$ python -q
>>> import numpy as np
>>> np.set_printoptions(precision=2, suppress=True, linewidth=100, floatmode="fixed")
>>> rd = lambda a: np.round(a, 2) + 0
>>> F = np.loadtxt("dump.csv", delimiter=",")
>>> F
array([[-0.51,  0.31,  0.79,  9.55],
       [-0.67,  1.90, -3.03,  1.96],
       [-5.38, -0.06,  3.85,  1.20],
       [-3.73,  0.42, -0.15,  3.12],
       [-2.44, -1.26,  5.13,  4.51],
       [ 4.19, -0.61,  1.29,  5.58],
       [ 1.78, -1.17, -1.27,  8.73],
       [-1.89,  0.28, -1.82,  6.06],
       [ 0.10,  1.34, -6.18,  2.63],
       [-7.04,  1.40, -4.32, -4.02],
       [ 3.11, -5.38,  1.12, -1.86],
       [-1.72,  0.90,  5.23,  2.44],
       [ 2.40, -1.89,  0.82,  0.59],
       [ 0.25,  2.78, -3.78,  0.93],
       [-1.61,  1.07, -0.22, -6.51],
       [ 5.12, -4.70, -2.41, -4.96],
       [-0.70, -1.06, -1.86, -3.82],
       [-1.50, -1.66,  0.57, -8.34],
       [-2.67, -1.90,  1.87,  7.56],
       [-1.91, -1.74, -1.30,  0.57],
       [-4.99,  4.97, -3.73,  3.85],
       [ 1.74,  1.19,  0.64,  6.76],
       [-0.44, -2.52,  0.76, -7.72],
       [-0.34, -1.20,  3.69, -0.48]])
>>> other = F / np.linalg.norm(F, axis=1, keepdims=True)
>>> G = other @ other.T
>>> (G - 2 * np.eye(24)).round(6).argmax(axis=1)
array([21,  8, 11,  7, 11, 21,  0,  0,  1, 16, 12,  4, 10,  1, 17, 10, 17, 22,  0,  3,  1,  0, 17,
       11])
>>> rd(np.degrees(np.arccos(np.clip(G[1, 17], -1, 1))))
np.float64(124.43)
>>> rd(np.linalg.norm(other, axis=1))
array([1.00, 1.00, 1.00, 1.00, 1.00, 1.00, 1.00, 1.00, 1.00, 1.00, 1.00, 1.00, 1.00, 1.00, 1.00,
       1.00, 1.00, 1.00, 1.00, 1.00, 1.00, 1.00, 1.00, 1.00])
